% python3 -q
>>> import numpy as np
>>> np.set_printoptions(precision=2, suppress=True, linewidth=160, floatmode="fixed")
>>> other = np.array([[0, 1, 1, 2, 1, -3, -1],
...     [2, 1, -1, 0, -2, -3, -2],
...     [2, -3, -1, -2, 0, 3, 1],
...     [-2, 2, -1, -3, 1, -3, 2],
...     [1, 2, 2, 0, 1, 2, -1],
...     [1, -3, 3, -2, 1, 3, 1],
...     [-2, 3, 2, -1, -3, -2, 3]])
>>> feats = np.triu(other, 1)
>>> print(feats)
[[ 0  1  1  2  1 -3 -1]
 [ 0  0 -1  0 -2 -3 -2]
 [ 0  0  0 -2  0  3  1]
 [ 0  0  0  0  1 -3  2]
 [ 0  0  0  0  0  2 -1]
 [ 0  0  0  0  0  0  1]
 [ 0  0  0  0  0  0  0]]
>>> left, sv, Vt = np.linalg.svd(feats)
>>> print(sv)
[6.71 3.85 2.85 0.86 0.47 0.14 0.00]
>>> other = left[:, :6] @ np.diag(sv[:6]) @ Vt[:6]
>>> print(other.round(2) + 0)
[[ 0.00  1.00  1.00  2.00  1.00 -3.00 -1.00]
 [ 0.00  0.00 -1.00  0.00 -2.00 -3.00 -2.00]
 [ 0.00  0.00  0.00 -2.00  0.00  3.00  1.00]
 [ 0.00  0.00  0.00  0.00  1.00 -3.00  2.00]
 [ 0.00  0.00  0.00  0.00  0.00  2.00 -1.00]
 [ 0.00  0.00  0.00  0.00  0.00  0.00  1.00]
 [ 0.00  0.00  0.00  0.00  0.00  0.00  0.00]]
>>> print(np.linalg.matrix_rank(other))
6
>>> print(np.round(np.abs(feats - other).max(), 2))
0.0
>>> def softmax(z):
...     e = np.exp(z - z.max(axis=-1, keepdims=True))
...     return e / e.sum(axis=-1, keepdims=True)
... 
>>> print(softmax(feats).sum(axis=1))
[1.00 1.00 1.00 1.00 1.00 1.00 1.00]
>>> print(softmax(feats[6]))
[0.14 0.14 0.14 0.14 0.14 0.14 0.14]
>>> print(softmax(feats[6] + -3))
[0.14 0.14 0.14 0.14 0.14 0.14 0.14]
>>> scores = feats @ feats.T / np.sqrt(7)
>>> print(softmax(scores).round(6).argmax(axis=1))
[0 1 2 3 2 3 0]
>>> print(np.linalg.matrix_rank(feats - feats[0, 0] * np.eye(7)))
6
>>> print(feats @ feats)
[[ 0  0 -1 -2  0 -4 -1]
 [ 0  0  0  2  0 -7 -2]
 [ 0  0  0  0 -2  6 -1]
 [ 0  0  0  0  0  2 -4]
 [ 0  0  0  0  0  0  2]
 [ 0  0  0  0  0  0  0]
 [ 0  0  0  0  0  0  0]]
>>> print(np.prod(np.diag(feats)), round(float(np.linalg.det(feats)), 2))
0 0.0
>>> W0 = np.loadtxt("block17.csv", delimiter=",")
>>> print(W0)
[[-1.00 -1.00 -1.00  1.00  0.00  3.00  1.00  3.00 -2.00]
 [ 0.00  3.00 -3.00  2.00 -2.00  0.00 -1.00 -3.00  3.00]
 [ 1.00  0.00 -1.00  3.00 -3.00 -3.00 -1.00 -3.00  1.00]
 [ 0.00  1.00 -2.00  2.00 -1.00  1.00 -3.00  1.00  2.00]
 [ 2.00  3.00  2.00 -2.00  3.00 -2.00  2.00  0.00  3.00]
 [ 1.00  3.00  2.00 -1.00 -2.00  0.00  3.00 -3.00 -1.00]
 [-1.00 -7.00  5.00 -3.00  4.00  3.00  3.00  9.00 -8.00]]
>>> left, sv, Vt = np.linalg.svd(W0)
>>> V = Vt[:(sv > 1e-8).sum()]
>>> rng = np.random.default_rng(37929)
>>> vec = W0[3] + -3 * W0[2] + rng.integers(2) * np.eye(9)[4]
>>> print(vec)
[-3.00  1.00  1.00 -7.00  9.00 10.00  0.00 10.00 -1.00]
>>> print(np.round(np.linalg.norm(vec - V.T @ V @ vec), 2))
0.6
>>> print(round(np.trace(np.linalg.pinv(W0) @ W0), 2))
6.0
>>> print(np.abs(np.diag(np.linalg.qr(W0)[1])) > 1e-9)
[ True  True  True  True  True  True False]
>>> print(np.linalg.lstsq(W0[:-1].T, W0[-1])[2])
6
>>> print(np.unique(W0.round(6), axis=0).shape)
(7, 9)
>>> print(np.allclose(W0[:-1].T @ np.linalg.lstsq(W0[:-1].T, W0[-1])[0], W0[-1]))
True
>>> print(np.round(np.linalg.norm(W0, 2) / np.linalg.norm(W0), 2))
0.85
>>> print(np.linalg.matrix_rank(W0, rtol=0.1))
5
>>> print(np.argsort(-np.linalg.norm(W0, axis=0).round(6), kind="stable")[:3])
[7 8 1]
>>> print([round(float(x), 2) for x in np.linalg.svd(W0, compute_uv=False)[:3]])
[18.65, 8.55, 5.88]
>>> left, sv, Vt = np.linalg.svd(W0)
>>> print(np.argmax(sv[:-1] / (sv[1:] + 1e-6)) + 1)
6
>>> other = left[:, :6] @ np.diag(sv[:6]) @ Vt[:6]
>>> print(np.round(np.abs(W0 - other).max(), 2))
0.0
>>> print(other.round(2) + 0)
[[-1.00 -1.00 -1.00  1.00  0.00  3.00  1.00  3.00 -2.00]
 [ 0.00  3.00 -3.00  2.00 -2.00  0.00 -1.00 -3.00  3.00]
 [ 1.00  0.00 -1.00  3.00 -3.00 -3.00 -1.00 -3.00  1.00]
 [ 0.00  1.00 -2.00  2.00 -1.00  1.00 -3.00  1.00  2.00]
 [ 2.00  3.00  2.00 -2.00  3.00 -2.00  2.00  0.00  3.00]
 [ 1.00  3.00  2.00 -1.00 -2.00  0.00  3.00 -3.00 -1.00]
 [-1.00 -7.00  5.00 -3.00  4.00  3.00  3.00  9.00 -8.00]]
